$ ipython --no-banner

In [1]: import numpy as np

In [2]: np.set_printoptions(precision=2, suppress=True, linewidth=120)

In [3]: E = np.loadtxt("x.csv", delimiter=",")

In [4]: E.round(2) + 0
Out[4]: 
array([[-0.03, -1.82,  0.2 , -0.42, -0.45,  0.87,  1.25,  1.33,  1.07],
       [-0.93, -1.5 ,  0.94,  0.18,  0.06, -0.87,  1.34,  0.8 ,  1.33],
       [ 0.64, -1.39, -0.4 , -0.7 , -0.66,  1.81,  0.73,  1.23,  0.5 ],
       [-0.67, -1.73,  0.75, -0.02, -0.12, -0.31,  1.41,  1.05,  1.34],
       [ 0.29, -1.69, -0.07, -0.57, -0.57,  1.35,  1.05,  1.34,  0.84],
       [ 0.59, -1.44, -0.36, -0.68, -0.65,  1.75,  0.78,  1.26,  0.55],
       [ 0.51,  1.81, -0.62,  0.13,  0.22,  0.  , -1.41, -1.16, -1.3 ],
       [ 0.17, -1.75,  0.03, -0.51, -0.53,  1.17,  1.14,  1.35,  0.94],
       [ 0.7 , -1.31, -0.47, -0.72, -0.67,  1.89,  0.65,  1.2 ,  0.42],
       [-1.08, -1.25,  1.05,  0.33,  0.19, -1.27,  1.22,  0.56,  1.26],
       [-1.26, -0.59,  1.13,  0.59,  0.45, -1.91,  0.83,  0.01,  0.96],
       [-0.56, -1.79,  0.65, -0.1 , -0.19, -0.08,  1.41,  1.13,  1.32],
       [-1.  , -1.41,  0.99,  0.25,  0.11, -1.04,  1.3 ,  0.71,  1.31],
       [ 1.23, -0.08, -1.04, -0.74, -0.6 ,  2.2 , -0.37,  0.47, -0.56],
       [ 1.18,  1.  , -1.1 , -0.45, -0.3 ,  1.56, -1.09, -0.35, -1.16],
       [-1.  ,  0.83,  0.77,  0.78,  0.68, -2.17, -0.22, -0.94,  0.01],
       [ 0.31, -1.67, -0.1 , -0.58, -0.57,  1.38,  1.03,  1.34,  0.82]])

In [5]: vec = np.array([-1, -2, 0, -1, -1, 2, -1, 0, -2])

In [6]: a = np.maximum(E @ vec, 0)

In [7]: np.tanh(E @ vec)
Out[7]: 
array([ 0.99, -0.97,  1.  , -0.41,  1.  ,  1.  , -0.44,  1.  ,  1.  , -1.  , -1.  ,  0.22, -0.99,  1.  ,  1.  , -1.  ,
        1.  ])

In [8]: E.T @ a
Out[8]: array([ 25.81, -45.11, -17.43, -25.68, -23.68,  67.72,  21.96,  41.78,  13.58])

In [9]: a
Out[9]: array([2.87, 0.  , 5.4 , 0.  , 4.17, 5.24, 0.  , 3.7 , 5.59, 0.  , 0.  , 0.23, 0.  , 6.14, 4.1 , 0.  , 4.27])

In [10]: arr = np.load("mat.npy")

In [11]: arr
Out[11]: 
array([[0.2 , 0.  , 0.2 , 0.2 , 0.4 , 0.  ],
       [0.14, 0.14, 0.14, 0.14, 0.29, 0.14],
       [0.17, 0.33, 0.17, 0.  , 0.17, 0.17],
       [0.22, 0.  , 0.22, 0.11, 0.22, 0.22],
       [0.22, 0.11, 0.  , 0.22, 0.22, 0.22],
       [0.33, 0.  , 0.17, 0.33, 0.  , 0.17]])

In [12]: A2 = arr / np.sqrt((arr ** 2).mean(axis=1, keepdims=True))

In [13]: A2[0]
Out[13]: array([0.93, 0.  , 0.93, 0.93, 1.85, 0.  ])

In [14]: A2 = arr / np.linalg.norm(arr, axis=1, keepdims=True)

In [15]: gram = A2 @ A2.T

In [16]: np.argwhere(np.triu(np.abs(gram) > 0.95, 1))
Out[16]: array([], shape=(0, 2), dtype=int64)

In [17]: np.linalg.norm(A2, axis=1)
Out[17]: array([1., 1., 1., 1., 1., 1.])

In [18]: round(float(np.degrees(np.arccos(np.clip(gram[2, 0], -1, 1)))), 2)
Out[18]: 57.69

In [19]: def softmax(z):
    ...:     e = np.exp(z - z.max(axis=-1, keepdims=True))
    ...:     return e / e.sum(axis=-1, keepdims=True)
    ...: 

In [20]: softmax(E[0] + 5)
Out[20]: array([0.06, 0.01, 0.08, 0.04, 0.04, 0.15, 0.22, 0.23, 0.18])

In [21]: softmax(E).sum(axis=1)
Out[21]: array([1., 1., 1., 1., 1., 1., 1., 1., 1., 1., 1., 1., 1., 1., 1., 1., 1.])

In [22]: att = E @ E.T / np.sqrt(9)

In [23]: softmax(att)[0] @ E
Out[23]: array([ 0.01, -1.58,  0.15, -0.38, -0.41,  0.81,  1.07,  1.17,  0.91])

In [24]: r0 = np.array([2, 1, 0, 3, -1, -3])

In [25]: A2 = arr + np.outer(r0, np.eye(6)[1])

In [26]: np.linalg.matrix_rank(np.linalg.inv(A2) - np.linalg.inv(arr), tol=1e-8)
Out[26]: np.int64(1)

In [27]: A2
Out[27]: 
array([[ 0.2 ,  2.  ,  0.2 ,  0.2 ,  0.4 ,  0.  ],
       [ 0.14,  1.14,  0.14,  0.14,  0.29,  0.14],
       [ 0.17,  0.33,  0.17,  0.  ,  0.17,  0.17],
       [ 0.22,  3.  ,  0.22,  0.11,  0.22,  0.22],
       [ 0.22, -0.89,  0.  ,  0.22,  0.22,  0.22],
       [ 0.33, -3.  ,  0.17,  0.33,  0.  ,  0.17]])

In [28]: round(np.linalg.det(A2) / np.linalg.det(arr), 2), round(float(1 + np.linalg.solve(arr, r0)[1]), 2)
Out[28]: (np.float64(-8.82), -8.82)

In [29]: q, vecs = np.linalg.qr(arr[:, :3])[0], np.linalg.qr(arr[:, 3:])[0]

In [30]: sigma = np.linalg.svd(q.T @ vecs, compute_uv=False)

In [31]: np.degrees(np.arccos(sigma.clip(0, 1)))
Out[31]: array([ 8.26, 38.63, 63.89])

In [32]: (sigma > 0.9).sum()
Out[32]: np.int64(1)

In [33]: sigma
Out[33]: array([0.99, 0.78, 0.44])
